$ python -q
>>> import numpy as np
>>> np.set_printoptions(precision=2, suppress=True, linewidth=200)
>>> def rd(a):
...     return np.round(a, 2) + 0
... 
>>> K = np.loadtxt("case13.csv", delimiter=",")
>>> K
array([[-1.83,  0.99,  1.01],
       [ 0.  ,  0.4 ,  0.8 ],
       [-0.93,  0.01, -0.5 ],
       [ 2.69, -0.64,  0.27],
       [ 2.68, -0.4 ,  0.71],
       [ 0.01,  0.56,  1.23],
       [ 1.81, -0.6 , -0.2 ],
       [ 0.  , -0.01,  0.01],
       [ 0.91, -0.03,  0.49],
       [ 0.01,  0.4 ,  0.77],
       [-2.69,  0.42, -0.65],
       [ 0.05,  0.61,  1.21],
       [ 0.91, -0.39, -0.29],
       [-0.9 , -0.2 , -0.9 ],
       [-2.71,  0.03, -1.52],
       [ 1.81, -0.6 , -0.18],
       [ 0.95,  0.42,  1.32],
       [-0.92,  0.81,  1.12],
       [-1.79,  0.6 ,  0.19],
       [-2.72,  1.23,  0.91],
       [-0.88,  0.79,  1.11],
       [-0.91,  0.42,  0.32],
       [ 0.87, -0.21,  0.08],
       [-0.01,  0.63,  1.18],
       [ 2.71, -0.79, -0.13],
       [ 0.94, -0.21,  0.11],
       [ 1.81, -0.62, -0.18],
       [ 1.8 , -0.2 ,  0.57],
       [-1.81,  0.21, -0.62]])
>>> Xs = K - K.mean(axis=0)
>>> evecs = np.linalg.svd(Xs)[2][:2]
>>> M2 = Xs - Xs @ evecs.T @ evecs
>>> rd(np.cov(Xs @ evecs.T, rowvar=False))
array([[2.85, 0.  ],
       [0.  , 0.65]])
>>> rd(M2.std(axis=0))
array([0.  , 0.01, 0.01])
>>> Xs = K - K.mean(axis=1)
Traceback (most recent call last):
  File "<python-input-10>", line 1, in <module>
    Xs = K - K.mean(axis=1)
         ~~^~~~~~~~~~~~~~~~
ValueError: operands could not be broadcast together with shapes (29,3) (29,) 
>>> Xs = K - K.mean(axis=0)
>>> Uu, sigma, Vh = np.linalg.svd(Xs, full_matrices=False)
>>> rd(Xs.mean(axis=0))
array([0., 0., 0.])
>>> rd(sigma)
array([8.94, 4.28, 0.09])
>>> np.searchsorted(np.cumsum(sigma ** 2) / (sigma ** 2).sum(), 0.9) + 1
np.int64(2)
>>> rd((sigma ** 2).sum() ** 2 / (sigma ** 4).sum())
np.float64(1.44)
>>> np.abs(Uu[:, 0]).argmax()
np.int64(19)
>>> rd(np.abs(Vh[-1]))
array([0.24, 0.87, 0.43])
>>> rd(Vh[0] * np.sign(Vh[0, np.abs(Vh[0]).argmax()]))
array([ 0.97, -0.25,  0.05])
>>> (np.sign(Uu[:, 0]) == np.sign(Uu[0, 0])).astype(int)
array([1, 1, 1, 0, 0, 1, 0, 1, 0, 1, 1, 1, 0, 1, 1, 0, 0, 1, 1, 1, 1, 1, 0, 1, 0, 0, 0, 0, 1])
>>> vec = np.array([2, 3, 1])
>>> target = K @ vec
>>> rd(np.linalg.lstsq(K, target)[0])
array([2., 3., 1.])
>>> try:
...     np.linalg.solve(K, target)
... except np.linalg.LinAlgError as e:
...     print("failed:", e)
... 
failed: Last 2 dimensions of the array must be square
>>> rng = np.random.default_rng(99)
>>> target = target + 0.1 * rng.normal(size=29)
>>> rd(target)
array([ 0.33,  1.95, -2.32,  3.8 ,  4.69,  3.1 ,  1.57, -0.08,  2.12,  2.08, -4.7 ,  3.26,  0.45, -3.27, -6.82,  1.73,  4.39,  1.71, -1.55, -0.89,  1.79, -0.28,  1.26,  3.06,  2.97,  1.21,  1.49,
        3.7 , -3.59])
>>> coef, *_ = np.linalg.lstsq(K, target)
>>> rd(K.T @ (target - K @ coef))
array([0., 0., 0.])
>>> coef.round()
array([2., 3., 1.])
>>> rd(np.linalg.norm(target - K @ coef))
np.float64(0.45)
>>> M2 = K / np.linalg.norm(K, axis=1, keepdims=True)
>>> C2 = M2 @ M2.T
>>> rd(np.linalg.norm(M2, axis=1))
array([1., 1., 1., 1., 1., 1., 1., 1., 1., 1., 1., 1., 1., 1., 1., 1., 1., 1., 1., 1., 1., 1., 1., 1., 1., 1., 1., 1., 1.])
>>> vec = np.array([3, 1, 0])
>>> vec @ K
Traceback (most recent call last):
  File "<python-input-36>", line 1, in <module>
    vec @ K
    ~~~~^~~
ValueError: matmul: Input operand 1 has a mismatch in its core dimension 0, with gufunc signature (n?,k),(k,m?)->(n?,m?) (size 29 is different from 3)
>>> np.sign((K @ vec).round(6))
array([-1.,  1., -1.,  1.,  1.,  1.,  1., -1.,  1.,  1., -1.,  1.,  1., -1., -1.,  1.,  1., -1., -1., -1., -1., -1.,  1.,  1.,  1.,  1.,  1.,  1., -1.])
>>> (K @ vec).argmax()
np.int64(4)
>>> np.linalg.norm(K @ vec) <= np.linalg.norm(K, 2) * np.linalg.norm(vec) + 1e-9
np.True_
>>> K @ np.eye(3)[0]
array([-1.83,  0.  , -0.93,  2.69,  2.68,  0.01,  1.81,  0.  ,  0.91,  0.01, -2.69,  0.05,  0.91, -0.9 , -2.71,  1.81,  0.95, -0.92, -1.79, -2.72, -0.88, -0.91,  0.87, -0.01,  2.71,  0.94,  1.81,
        1.8 , -1.81])
